$ python3 -q
>>> import numpy as np
>>> np.set_printoptions(precision=4, suppress=True, linewidth=100)
>>> K = np.array([[-2.5, -1.4, 0.7, 0.4],
...     [0.0, 0.2, 0.5, -1.9],
...     [-1.0, 1.2, -1.5, 0.4],
...     [0.9, -1.7, 0.3, 1.0],
...     [0.5, -0.3, -2.4, -0.2],
...     [-0.7, 0.6, 0.8, 0.5]])
>>> Q, evecs = np.linalg.qr(K[:, :3])[0], np.linalg.qr(K[:, 3:])[0]
>>> sigma = np.linalg.svd(Q.T @ evecs, compute_uv=False)
>>> round(float(np.linalg.norm(Q @ Q.T - evecs @ evecs.T, 2)), 4)
1.0
>>> (sigma > 0.9).sum()
np.int64(0)
>>> sigma
array([0.3507])
>>> np.degrees(np.arccos(sigma.clip(0, 1)))
array([69.4684])
>>> rng = np.random.default_rng(7167)
>>> F = np.array([[4, -6, 0, -4, -8, 8, -6, -5],
...     [-7, 9, -4, 6, 6, -1, 1, -7],
...     [-8, 9, 8, 8, 2, -2, 3, 7],
...     [-1, -8, -5, 8, 0, 0, -1, -5]]) * (rng.random((4, 8)) < 0.3)
>>> F
array([[ 4,  0,  0, -4,  0,  8, -6, -5],
       [ 0,  0,  0,  0,  0,  0,  0,  0],
       [ 0,  0,  0,  8,  0,  0,  3,  0],
       [ 0,  0, -5,  0,  0,  0, -1,  0]])
>>> np.abs(np.diag(np.linalg.qr(F)[1])) > 1e-9
array([ True, False,  True,  True])
>>> np.unique(F.round(6), axis=0).shape
(4, 8)
>>> try:
...     np.linalg.inv(F)
... except np.linalg.LinAlgError as e:
...     print(repr(e))
... 
LinAlgError('Last 2 dimensions of the array must be square')
>>> np.linalg.lstsq(F[:-1].T, F[-1])[2]
np.int32(2)
>>> round(np.trace(np.linalg.pinv(F) @ F), 4)
np.float64(3.0)
>>> Uu, sigma, VT = np.linalg.svd(F)
>>> evecs = VT[:(sigma > 1e-8).sum()]
>>> x0 = F[3] + -1 * F[2] + rng.integers(2) * np.eye(8)[0]
>>> x0
array([ 1.,  0., -5., -8.,  0.,  0., -4.,  0.])
>>> round(float(np.linalg.norm(x0 - evecs.T @ evecs @ x0)), 4)
0.9322
>>> Uu, sigma, VT = np.linalg.svd(F)
>>> np.argmax(sigma[:-1] / (sigma[1:] + 1e-6)) + 1
np.int64(3)
>>> sigma.round(4) + 0
array([13.4384,  7.05  ,  5.0703,  0.    ])
>>> out = Uu[:, :3] @ np.diag(sigma[:3]) @ VT[:3]
>>> round(np.linalg.norm(F - out, 2), 4), round(float(sigma[3]), 4)
(np.float64(0.0), 0.0)
>>> np.linalg.matrix_rank(F, rtol=0.05)
np.int64(3)
>>> round(np.abs(F - out).max(), 4)
np.float64(0.0)
>>> np.linalg.matrix_rank(out)
np.int64(3)
>>> out.round(4) + 0
array([[ 4.,  0.,  0., -4.,  0.,  8., -6., -5.],
       [ 0.,  0.,  0.,  0.,  0.,  0.,  0.,  0.],
       [ 0.,  0.,  0.,  8.,  0.,  0.,  3.,  0.],
       [ 0.,  0., -5.,  0.,  0.,  0., -1.,  0.]])
>>> round(np.linalg.norm(F, 2) / np.linalg.norm(F), 4)
np.float64(0.8399)
>>> [round(float(x), 4) for x in np.linalg.svd(F, compute_uv=False)[:3]]
[13.4384, 7.05, 5.0703]
>>> np.linalg.cond(F) > 100
np.True_
>>> W = np.array([[0, 5], [3, 1], [4, 2], [3, 4], [0, 5], [5, -1], [-4, 5], [-3, -5]])
>>> beta = np.array([-2, -1])
>>> act = np.maximum(F @ W + beta, 0)
>>> np.linalg.matrix_rank(act)
np.int64(2)
>>> (act > 0).astype(int)
array([[1, 0],
       [0, 0],
       [1, 1],
       [0, 0]])
>>> W2 = np.array([[-1, -1, -1], [-1, 0, 2]])
>>> W @ W2
array([[-5,  0, 10],
       [-4, -3, -1],
       [-6, -4,  0],
       [-7, -3,  5],
       [-5,  0, 10],
       [-4, -5, -7],
       [-1,  4, 14],
       [ 8,  3, -7]])
>>> act @ W2
array([[-65, -65, -65],
       [  0,   0,   0],
       [-56, -10,  82],
       [  0,   0,   0]])
>>> A = np.load("dump.npy")
>>> A
array([[1, 0, 0, 0, 0, 0, 0, 0],
       [0, 1, 0, 0, 0, 0, 0, 0],
       [0, 0, 4, 0, 0, 0, 0, 0],
       [0, 0, 0, 1, 0, 0, 0, 0],
       [0, 0, 0, 0, 0, 0, 0, 0],
       [0, 0, 0, 0, 0, 1, 0, 0],
       [0, 0, 0, 0, 0, 0, 0, 0],
       [0, 0, 0, 0, 0, 0, 0, 5]])
>>> vals, evecs = np.linalg.eigh(A)
>>> x0 = np.array([1, 1, 0, 3, 5, 2, 5, 2])
>>> np.round(x0 @ A @ x0 / (x0 @ x0), 4), vals[0], vals[-1]
(np.float64(0.5072), np.float64(0.0), np.float64(5.0))
>>> np.abs(A).sum(axis=1).max(), np.abs(vals).max()
(np.int64(5), np.float64(5.0))
>>> x0 @ A @ x0
np.int64(35)
>>> (np.sign(evecs[:, -1].round(6)) == np.sign(evecs[0, -1].round(6))).astype(int)
array([1, 1, 1, 1, 1, 1, 1, 0])
>>> Uu, sigma, VT = np.linalg.svd(A)
>>> evecs = VT[:(sigma > 1e-8).sum()]
>>> x0 = A[7] + 3 * A[0] + rng.integers(2) * np.eye(8)[3]
>>> x0
array([3., 0., 0., 1., 0., 0., 0., 5.])
>>> np.allclose(evecs.T @ evecs @ x0, x0)
True
>>> np.diag(evecs.T @ evecs)
array([1., 1., 1., 1., 0., 1., 0., 1.])
>>> np.linalg.matrix_rank(np.vstack([A, x0]))
np.int64(6)
>>> rank = np.linalg.matrix_rank(A)
>>> rank
np.int64(6)
>>> ns = np.linalg.svd(A)[2][rank:].T
>>> np.allclose(A @ ns, 0)
True
>>> [int(np.linalg.matrix_rank(A[:, :j + 1])) for j in range(8)]
[1, 2, 3, 4, 4, 5, 5, 6]
>>> A @ ns
array([[0., 0.],
       [0., 0.],
       [0., 0.],
       [0., 0.],
       [0., 0.],
       [0., 0.],
       [0., 0.],
       [0., 0.]])
>>> M = np.load("block14.npy")
>>> M
array([[-0.5551, -0.0692,  0.3063, -0.0065, -0.2596,  0.2531,  0.0817,  0.3098,  0.1673,  0.2147,
        -0.523 ,  0.1064],
       [-0.2379, -0.4251, -0.4538, -0.1328, -0.5555,  0.0068, -0.1403, -0.029 , -0.2945, -0.2986,
         0.0308, -0.1821],
       [-0.3172, -0.0966, -0.3967,  0.0747,  0.4882, -0.1942,  0.2104,  0.3286,  0.3602, -0.2429,
        -0.0439, -0.3288],
       [-0.119 , -0.0529,  0.0403, -0.1566,  0.4565,  0.7337, -0.1627, -0.147 , -0.3171, -0.1213,
        -0.0202, -0.2155],
       [ 0.1586,  0.1681,  0.0785, -0.7369, -0.0626, -0.0385,  0.5239, -0.0419, -0.0098, -0.2825,
        -0.1888, -0.0181],
       [-0.1586,  0.3111, -0.2623, -0.2509,  0.1886, -0.3303, -0.1926,  0.2197, -0.549 ,  0.4286,
        -0.1767, -0.0019],
       [-0.2379,  0.3468, -0.1093, -0.0419, -0.1055, -0.0884, -0.168 , -0.684 ,  0.3058,  0.1277,
        -0.2053, -0.3774],
       [ 0.0397, -0.4438, -0.2416,  0.0669,  0.0983,  0.0786,  0.55  , -0.3135, -0.0668,  0.5608,
        -0.0168,  0.0519],
       [ 0.0397,  0.5145, -0.4778,  0.0562, -0.27  ,  0.467 ,  0.1749,  0.2259,  0.1672,  0.147 ,
         0.2647,  0.1001],
       [-0.3172,  0.3027,  0.1892,  0.462 , -0.0514, -0.0968,  0.4727, -0.1357, -0.4629, -0.2737,
         0.0979, -0.0764],
       [ 0.5551,  0.0426, -0.1155,  0.3303, -0.0987,  0.0876,  0.0438,  0.1456, -0.1155, -0.0494,
        -0.6139, -0.3665],
       [-0.0397,  0.0445, -0.3443,  0.1195,  0.1781,  0.011 , -0.0679, -0.2585,  0.0027, -0.3126,
        -0.3966,  0.7108]])
>>> np.sort(np.abs(np.linalg.eigvals(M)))
array([1., 1., 1., 1., 1., 1., 1., 1., 1., 1., 1., 1.])
>>> np.allclose(M @ M.T, M.T @ M)
True
>>> round(float(np.linalg.det(M)), 4)
-1.0
